>>> import numpy as np
>>> np.set_printoptions(suppress=True, linewidth=160)
>>> J = np.load("case9.npy")
>>> print(J)
[[-4.  0.  0.]
 [ 0. -4.  5.]
 [ 0.  2.  3.]]
>>> out = J / np.sqrt((J ** 2).mean(axis=1, keepdims=True))
>>> print(np.round(J - J.mean(axis=1, keepdims=True), 3))
[[-2.667  1.333  1.333]
 [-0.333 -4.333  4.667]
 [-1.667  0.333  1.333]]
>>> print(np.linalg.matrix_rank(out) == np.linalg.matrix_rank(J))
True
>>> E = np.loadtxt("m.csv", delimiter=",")
>>> print(E)
[[ 1.651 -1.089  0.139]
 [ 1.986 -0.94   0.082]
 [ 2.634 -0.854  0.328]
 [ 1.336  0.529  0.86 ]
 [ 0.149  0.358  0.211]
 [ 1.257  0.934  0.264]
 [ 0.821 -0.914  0.388]
 [ 0.269 -0.822 -0.024]
 [ 1.734 -0.239  0.175]
 [ 1.916 -0.273  0.083]
 [ 1.014 -0.013  0.273]
 [-0.035  0.579  0.353]
 [-0.265 -0.431  0.041]
 [ 1.937 -1.191 -0.162]
 [ 2.85  -1.687 -0.004]
 [ 2.125 -1.379 -0.215]
 [ 0.872  0.343 -0.263]
 [-0.293  0.313  0.161]
 [ 3.097 -0.741  0.405]
 [ 1.818 -1.9   -0.039]
 [ 1.71  -1.264  0.37 ]
 [ 1.498  0.698  0.004]
 [ 0.972 -0.739  0.182]
 [ 1.283 -1.812  0.075]]
>>> x = np.array([2, 1, 1])
>>> y = E @ x
>>> c, lr = np.zeros(3), 1 / np.linalg.norm(E, 2) ** 2
>>> for i in range(150):
...     c -= lr * E.T @ (E @ c - y)
...     if i % 50 == 0: print(i, round(np.linalg.norm(E @ c - y), 3))
... 
0 5.39
50 0.273
100 0.116
>>> print(np.round(np.linalg.cond(E), 3))
7.667
>>> data = np.load("data.npy")
>>> print(data)
[[6. 0. 5.]
 [0. 6. 0.]
 [5. 0. 6.]]
>>> cen = E - E.mean(axis=0)
>>> left, sig, vt = np.linalg.svd(cen, full_matrices=False)
>>> print((np.sign(left[:, 0]) == np.sign(left[0, 0])).astype(int))
[1 1 1 0 0 0 0 0 1 1 0 0 0 1 1 1 0 0 1 1 1 0 0 1]
>>> print(np.round(np.abs(vt[-1]), 3))
[0.052 0.127 0.991]
>>> print(np.searchsorted(np.cumsum(sig ** 2) / (sig ** 2).sum(), 0.9) + 1)
2
>>> print(round(float((sig ** 2).sum() ** 2 / (sig ** 4).sum()), 3))
1.717
>>> print(np.abs(vt[0]).argmax())
0
>>> print(np.abs(left[:, 0]).argmax())
14
>>> Q, _ = np.linalg.qr(np.array([[-0.5, 1.3, -1.3], [0.2, 1.6, -1.4], [2.3, 1.1, -2.4]]))
>>> mat = 3 * Q
>>> print(mat.round(3))
[[-0.635 -2.096  2.05 ]
 [ 0.254 -2.129 -2.098]
 [ 2.921 -0.27   0.628]]
>>> x = np.array([0, -2, 1])
>>> a = np.maximum(mat @ x, 0)
>>> print(np.round(mat * (a > 1e-9)[:, None], 3))
[[-0.635 -2.096  2.05 ]
 [ 0.254 -2.129 -2.098]
 [ 2.921 -0.27   0.628]]
>>> print(np.flatnonzero(a > 1e-9))
[0 1 2]
>>> print(np.round(mat.T @ a, 3) + 0)
[  0. -18.   9.]
>>> print(np.round(np.tanh(mat @ x), 3))
[1.    0.974 0.824]
>>> print(np.round(np.maximum(mat @ x, 0) - np.maximum(-mat @ x, 0), 3))
[6.242 2.161 1.169]
>>> print(round(float(np.linalg.det(2 * mat)), 3), round(float(np.linalg.det(mat)), 3))
216.0 27.0
>>> print(round(float(np.linalg.det(mat.T)), 3))
27.0
>>> print(np.round(np.einsum("ii->", mat), 3))
-2.136
>>> print(np.round(np.poly(mat), 3))
[  1.      2.136  -6.409 -27.   ]
>>> print(round(np.einsum("ij,ji->", mat, mat), 3))
17.381
>>> print(np.round(np.linalg.pinv(mat), 3))
[[-0.071  0.028  0.325]
 [-0.233 -0.237 -0.03 ]
 [ 0.228 -0.233  0.07 ]]
>>> print(np.round(mat[:, 1] @ mat[:, 0], 3))
-0.0
>>> print(np.round(mat.T @ mat, 3) + 0)
[[9. 0. 0.]
 [0. 9. 0.]
 [0. 0. 9.]]
>>> print(np.round(np.linalg.svd(mat, compute_uv=False), 3))
[3. 3. 3.]
>>> W0 = np.load("run13.npy")
>>> print(W0)
[[ 27.937  -3.     -1.458]
 [ -4.955 -32.7    -2.939]
 [ 29.233  -1.634  -1.366]
 [ -2.221 -33.036  -4.811]
 [ 27.411  -2.129  -3.769]
 [ -0.905 -33.965  -3.962]
 [ 27.488  -1.443  -2.799]
 [ 28.129  -2.644  -1.929]
 [ 28.632  -2.08   -1.522]
 [ -3.919 -32.761  -3.694]
 [ -5.609 -34.132  -3.794]
 [ 27.969  -1.382  -2.562]
 [ 29.027  -2.324  -2.516]
 [ -3.441 -32.404  -4.126]
 [ 28.941  -2.656  -1.149]
 [ -2.774 -32.313  -3.786]
 [ -5.137 -34.702  -3.001]
 [ -3.978 -34.023  -1.98 ]
 [ -3.367 -32.866  -3.458]
 [ 28.709  -3.864  -0.905]
 [ 28.4    -0.258  -1.893]
 [ 26.947  -1.842  -1.543]
 [ 28.068  -3.327  -1.319]]
>>> cov = np.cov(W0, rowvar=False)
>>> print(np.round(np.corrcoef(W0.T), 3))
[[1.    0.997 0.729]
 [0.997 1.    0.719]
 [0.729 0.719 1.   ]]
>>> print(np.round(np.polyfit(W0[:, 0], W0[:, 2], 1), 3))
[ 0.051 -3.359]
>>> dist = np.linalg.norm(W0[:, None] - W0[None], axis=-1)
>>> print(dist.shape)
(23, 23)
>>> print((dist + 1e9 * np.eye(23)).round(6).argmin(axis=1))
[22  9  8 15  6  3 11  0 14 18 16  6  8  9  8 13 10 16  9 22 11  6  0]
>>> print(dist[5].round(6).argsort(kind="stable")[:4])
[ 5  3 15 18]
>>> print(np.flatnonzero(dist[5] < dist.mean() / 2))
[ 1  3  5  9 10 13 15 16 17 18]
>>> print(dist[:5, :5].round(3))
[[ 0.    44.341  1.885 42.696  2.525]
 [44.341  0.    46.221  3.33  44.529]
 [ 1.885 46.221  0.    44.579  3.056]
 [42.696  3.33  44.579  0.    42.83 ]
 [ 2.525 44.529  3.056 42.83   0.   ]]
>>> print(np.linalg.matrix_rank(dist ** 2))
5
>>> print(np.unravel_index(dist.round(6).argmax(), dist.shape))
(np.int64(16), np.int64(20))
>>> out = W0 / np.sqrt((W0 ** 2).mean(axis=1, keepdims=True))
>>> print(out[11].round(3))
[ 1.723 -0.085 -0.158]
>>> print(np.round(np.linalg.norm(out, axis=1), 3))
[1.732 1.732 1.732 1.732 1.732 1.732 1.732 1.732 1.732 1.732 1.732 1.732 1.732 1.732 1.732 1.732 1.732 1.732 1.732 1.732 1.732 1.732 1.732]
>>> Q, r_ = np.linalg.qr(W0)
>>> print(Q.shape, r_.shape)
(23, 3) (3, 3)
>>> print(np.round(Q @ r_, 3))
[[ 27.937  -3.     -1.458]
 [ -4.955 -32.7    -2.939]
 [ 29.233  -1.634  -1.366]
 [ -2.221 -33.036  -4.811]
 [ 27.411  -2.129  -3.769]
 [ -0.905 -33.965  -3.962]
 [ 27.488  -1.443  -2.799]
 [ 28.129  -2.644  -1.929]
 [ 28.632  -2.08   -1.522]
 [ -3.919 -32.761  -3.694]
 [ -5.609 -34.132  -3.794]
 [ 27.969  -1.382  -2.562]
 [ 29.027  -2.324  -2.516]
 [ -3.441 -32.404  -4.126]
 [ 28.941  -2.656  -1.149]
 [ -2.774 -32.313  -3.786]
 [ -5.137 -34.702  -3.001]
 [ -3.978 -34.023  -1.98 ]
 [ -3.367 -32.866  -3.458]
 [ 28.709  -3.864  -0.905]
 [ 28.4    -0.258  -1.893]
 [ 26.947  -1.842  -1.543]
 [ 28.068  -3.327  -1.319]]
>>> print(round(float(abs(r_[0, 0])), 3), np.round(np.linalg.norm(W0[:, 0]), 3))
102.52 102.52
>>> print(np.allclose(r_.T @ r_, W0.T @ W0))
True
>>> print(np.round(Q.T @ Q, 3) + 0)
[[1. 0. 0.]
 [0. 1. 0.]
 [0. 0. 1.]]
